>>> import numpy as np
>>> import numpy.linalg as la
>>> np.set_printoptions(precision=2, suppress=True, linewidth=120, sign=" ")
>>> rd = lambda a: np.round(a, 2) + 0
>>> F = np.loadtxt("dump.csv", delimiter=",")
>>> rd(F)
array([[ 0.03,  0.09,  0.08,  0.09,  0.04],
       [ 0.09,  0.34,  0.28,  0.34,  0.15],
       [ 0.08,  0.28,  0.23,  0.28,  0.13],
       [ 0.09,  0.34,  0.28,  0.34,  0.15],
       [ 0.04,  0.15,  0.13,  0.15,  0.07]])
>>> def softmax(z):
...     e = np.exp(z - z.max(axis=-1, keepdims=True))
...     return e / e.sum(axis=-1, keepdims=True)
... 
>>> rd(softmax(10 * F[4]))
array([ 0.09,  0.28,  0.22,  0.28,  0.12])
>>> rd(softmax(F).sum(axis=1))
array([ 1.,  1.,  1.,  1.,  1.])
>>> rd(softmax(F[4] + -2))
array([ 0.19,  0.21,  0.2 ,  0.21,  0.19])
>>> scores = F @ F.T / np.sqrt(5)
>>> softmax(scores).round(6).argmax(axis=1)
array([ 1,  1,  1,  1,  1])
>>> rd(softmax(scores))
array([[ 0.2 ,  0.2 ,  0.2 ,  0.2 ,  0.2 ],
       [ 0.19,  0.21,  0.2 ,  0.21,  0.19],
       [ 0.19,  0.21,  0.2 ,  0.21,  0.19],
       [ 0.19,  0.21,  0.2 ,  0.21,  0.19],
       [ 0.19,  0.2 ,  0.2 ,  0.2 ,  0.2 ]])
>>> rd(la.eigvals(F).sum().real)
np.float64(1.0)
>>> rd(la.det(F[::-1]))
np.float64(0.0)
>>> np.einsum("ii->", F)
np.float64(1.0)
>>> left, sig, Vh = la.svd(F)
>>> np.argmax(sig[:-1] / (sig[1:] + 1e-6)) + 1
np.int64(1)
>>> out = left[:, :1] @ np.diag(sig[:1]) @ Vh[:1]
>>> rd(out)
array([[ 0.03,  0.09,  0.08,  0.09,  0.04],
       [ 0.09,  0.34,  0.28,  0.34,  0.15],
       [ 0.08,  0.28,  0.23,  0.28,  0.13],
       [ 0.09,  0.34,  0.28,  0.34,  0.15],
       [ 0.04,  0.15,  0.13,  0.15,  0.07]])
>>> rd(la.norm(F - out, 2)), rd(sig[1])
(np.float64(0.0), np.float64(0.0))
>>> rd(np.einsum("ii->", out))
np.float64(1.0)
>>> rd(la.eigvals(out).sum().real)
np.float64(1.0)
>>> rd(la.det(out.T))
np.float64(0.0)
>>> A = np.load("case3.npy")
>>> A
array([[ 2,  0,  0,  0],
       [ 0,  0,  0,  1],
       [ 0,  0,  3,  0],
       [ 0,  1,  0,  3]])
>>> vec = np.array([1, -3, 3, 2])
>>> rhs = A @ vec
>>> rhs
array([ 2,  2,  9,  3])
>>> rd(la.solve(A, rhs))
array([ 1., -3.,  3.,  2.])
>>> rd(la.solve(A, rhs + A[:, 3]))
array([ 1., -3.,  3.,  3.])
>>> np.all(la.eigvalsh(A) > 0)
np.False_
>>> [round(float(la.det(A[:i, :i])), 2) + 0 for i in range(1, 5)]
[2.0, 0.0, 0.0, -6.0]
>>> Q = A.astype(float).copy()
>>> for j in range(4):
...     Q[:, j] -= Q[:, :j] @ (Q[:, :j].T @ Q[:, j])
...     Q[:, j] /= la.norm(Q[:, j])
... 
>>> Q.T @ A
array([[ 2.,  0.,  0.,  0.],
       [ 0.,  1.,  0.,  3.],
       [ 0.,  0.,  3.,  0.],
       [ 0.,  0.,  0.,  1.]])
>>> Q.T @ Q
array([[ 1.,  0.,  0.,  0.],
       [ 0.,  1.,  0.,  0.],
       [ 0.,  0.,  1.,  0.],
       [ 0.,  0.,  0.,  1.]])
>>> Q
array([[ 1.,  0.,  0.,  0.],
       [ 0.,  0.,  0.,  1.],
       [ 0.,  0.,  1.,  0.],
       [ 0.,  1.,  0.,  0.]])
>>> out = np.array([[2, 3, 3], [2, 0, 1], [0, 1, 3], [0, 2, 3]])
>>> la.matrix_rank(A @ out)
np.int64(3)
>>> np.einsum("ij->j", A)
array([ 2,  1,  3,  4])
>>> np.einsum("ij,ij->i", A, A)
array([  4,   1,   9,  10])
>>> la.matrix_rank(np.vstack([A, out.T]))
np.int64(4)
>>> out.T @ A.T
array([[  4,   0,   0,   2],
       [  6,   2,   3,   6],
       [  6,   3,   9,  10]])
>>> out @ A
Traceback (most recent call last):
  File "<python-input-44>", line 1, in <module>
    out @ A
    ~~~~^~~
ValueError: matmul: Input operand 1 has a mismatch in its core dimension 0, with gufunc signature (n?,k),(k,m?)->(n?,m?) (size 4 is different from 3)
>>> np.einsum("ik,kj->ij", A, out)
array([[  4,   6,   6],
       [  0,   2,   3],
       [  0,   3,   9],
       [  2,   6,  10]])
>>> vals, evecs = la.eig(A)
>>> np.prod(vals)
np.float64(-6.0)
>>> rd(vals)
array([ 3.3, -0.3,  2. ,  3. ])
>>> rd(np.sort(la.eigvals(A @ A)))
array([  0.09,   4.  ,   9.  ,  10.91])
>>> m1 = np.load("block4.npy")
>>> m1
array([[-0.56,  0.03,  0.22,  0.82,  0.68, -0.83],
       [-0.98, -0.36,  0.51,  0.66,  0.59, -0.54],
       [ 1.  ,  0.63, -0.6 , -0.18, -0.22, -0.03],
       [-1.64, -2.01,  1.28, -1.54, -1.06,  2.21],
       [ 0.9 ,  0.93, -0.65,  0.52,  0.33, -0.83]])
>>> vec = np.array([0, 3, 1, 1, 1, 1])
>>> rd(m1 * vec)
array([[ 0.  ,  0.09,  0.22,  0.82,  0.68, -0.83],
       [ 0.  , -1.08,  0.51,  0.66,  0.59, -0.54],
       [ 0.  ,  1.89, -0.6 , -0.18, -0.22, -0.03],
       [ 0.  , -6.03,  1.28, -1.54, -1.06,  2.21],
       [ 0.  ,  2.79, -0.65,  0.52,  0.33, -0.83]])
>>> rd(m1 @ vec)
array([ 0.98,  0.14,  0.86, -5.14,  2.16])
>>> (m1 @ vec).argmax()
np.int64(4)
>>> rd(m1 @ (2 * vec))
array([  1.96,   0.28,   1.72, -10.28,   4.32])
>>> np.sign((m1 @ vec).round(6))
array([ 1.,  1.,  1., -1.,  1.])
>>> la.norm(m1 @ vec) <= la.norm(m1, 2) * la.norm(vec) + 1e-9
np.True_
>>> vec @ m1
Traceback (most recent call last):
  File "<python-input-59>", line 1, in <module>
    vec @ m1
    ~~~~^~~~
ValueError: matmul: Input operand 1 has a mismatch in its core dimension 0, with gufunc signature (n?,k),(k,m?)->(n?,m?) (size 5 is different from 6)
>>> W0 = np.load("sample3.npy")
>>> W0
array([[ 12.,   9.,   0.],
       [  9.,  12.,   0.],
       [  0.,   0.,   3.]])
>>> rng = np.random.default_rng(812)
>>> lab = rng.permutation(3)
>>> lab
array([ 2,  0,  1])
>>> out = W0[lab][:, lab]
>>> rd(la.det(out)), rd(la.det(W0[lab]))
(np.float64(189.0), np.float64(189.0))
>>> np.trace(out)
np.float64(27.0)
>>> np.allclose(out, W0)
False
>>> np.diag(out)
array([  3.,  12.,  12.])
>>> feats = np.load("run3.npy")
>>> feats
array([[  7,   3,  -7,   4],
       [  2,  -2, -10,   0],
       [  0,   1, -15,  -3],
       [ -4,  -2, -20,   6],
       [ -2,   7, -21,   1],
       [-11,   4, -15,   4],
       [ -8,  10, -21,   7],
       [-10,  16, -23,   2],
       [-19,  17, -20,  -4],
       [-23,  11, -23,   1],
       [-26,  13, -15,  -5],
       [-18,  17,  -6, -13]])
>>> left, sig, Vh = la.svd(feats, full_matrices=False)
>>> rd(sig / sig[0])
array([ 1.  ,  0.42,  0.19,  0.14])
>>> rd(left.T @ feats @ Vh.T)
array([[ 78.02,   0.  ,   0.  ,   0.  ],
       [  0.  ,  32.74,   0.  ,   0.  ],
       [  0.  ,   0.  ,  14.94,   0.  ],
       [  0.  ,   0.  ,   0.  ,  10.7 ]])
>>> rd(np.cumsum(sig ** 2) / np.sum(sig ** 2))
array([ 0.81,  0.95,  0.98,  1.  ])
>>> rd(np.sqrt((sig ** 2).sum())), rd(la.norm(feats))
(np.float64(86.59), np.float64(86.59))
>>> rd(np.abs(Vh[0]))
array([ 0.55,  0.42,  0.72,  0.02])
>>> np.allclose(left * sig @ Vh, feats)
True
>>> rd(sig)
array([ 78.02,  32.74,  14.94,  10.7 ])
>>> rd(left.T @ left)
array([[ 1.,  0.,  0.,  0.],
       [ 0.,  1.,  0.,  0.],
       [ 0.,  0.,  1.,  0.],
       [ 0.,  0.,  0.,  1.]])
>>> cent = feats[[3, 5]].astype(float)
>>> for _ in range(5):
...     lab = la.norm(feats[:, None] - cent, axis=-1).argmin(axis=1)
...     cent = np.array([feats[lab == j].mean(axis=0) for j in range(2)])
... 
>>> lab
array([ 0,  0,  0,  0,  0,  1,  1,  1,  1,  1,  1,  1])
>>> rd(cent)
array([[  0.6 ,   1.4 , -14.6 ,   1.6 ],
       [-16.43,  12.57, -17.57,  -1.14]])
>>> np.bincount(lab)
array([ 5,  7])
>>> rd(cent[1] - cent[0])
array([-17.03,  11.17,  -2.97,  -2.74])
>>> f = np.array([-3, 4, 1])
>>> np.cross(feats[2, :3], feats[7, :3])
array([ 217,  150,   10])
>>> np.array([np.convolve(row, f, "same") for row in feats])
array([[  19,   40,  -37,    9],
       [  14,   24,  -42,  -10],
       [  -3,   49,  -50,  -27],
       [ -10,   48, -100,    4],
       [ -29,   89,  -80,  -17],
       [ -56,   50,  -68,    1],
       [ -62,   95,  -95,    7],
       [ -88,  123,  -82,  -15],
       [-127,  109,  -51,  -36],
       [-125,   90,  -84,  -19],
       [-143,   71,  -32,  -35],
       [-123,   68,   32,  -58]])
>>> proj = feats @ la.solve(feats.T @ feats, feats.T)
>>> rd(la.eigvalsh(proj))
array([ 0.,  0.,  0.,  0.,  0.,  0.,  0.,  0.,  1.,  1.,  1.,  1.])
>>> gram = np.cov(feats, rowvar=False)
>>> rd(gram)
array([[109.33, -55.12,  17.61,  27.18],
       [-55.12,  50.45,  -9.03, -20.09],
       [ 17.61,  -9.03,  36.24, -15.18],
       [ 27.18, -20.09, -15.18,  31.09]])
>>> rd(np.corrcoef(feats[:, 3], feats[:, 1])[0, 1])
np.float64(-0.51)
>>> gram.shape
(4, 4)
>>> data = np.array([[-0.11, 0.15, 1.14, -6.96, 2.87],
...     [-6.65, 2.49, 2.96, 3.62, 4.38],
...     [2.78, 4.06, 3.77, 0.2, 2.33],
...     [4.35, 0.78, -4.41, 1.26, 4.91],
...     [2.67, 3.1, 3.03, -0.87, -0.92],
...     [-1.58, 5.95, -4.01, -1.67, -0.65]])
>>> proj = data @ la.solve(data.T @ data, data.T)
>>> rd(proj)
array([[ 1.  , -0.01,  0.03, -0.01, -0.04,  0.  ],
       [-0.01,  0.96,  0.12, -0.04, -0.15,  0.02],
       [ 0.03,  0.12,  0.63,  0.13,  0.45, -0.05],
       [-0.01, -0.04,  0.13,  0.96, -0.15,  0.02],
       [-0.04, -0.15,  0.45, -0.15,  0.46,  0.06],
       [ 0.  ,  0.02, -0.05,  0.02,  0.06,  0.99]])
>>> rd(np.diag(proj))
array([ 1.  ,  0.96,  0.63,  0.96,  0.46,  0.99])
>>> rd(np.trace(proj))
np.float64(5.0)
>>> rd(proj @ data[:, 0])
array([-0.11, -6.65,  2.78,  4.35,  2.67, -1.58])
>>> np.allclose(proj @ proj, proj)
True
>>> rd(la.eigvalsh(proj))
array([ 0.,  1.,  1.,  1.,  1.,  1.])
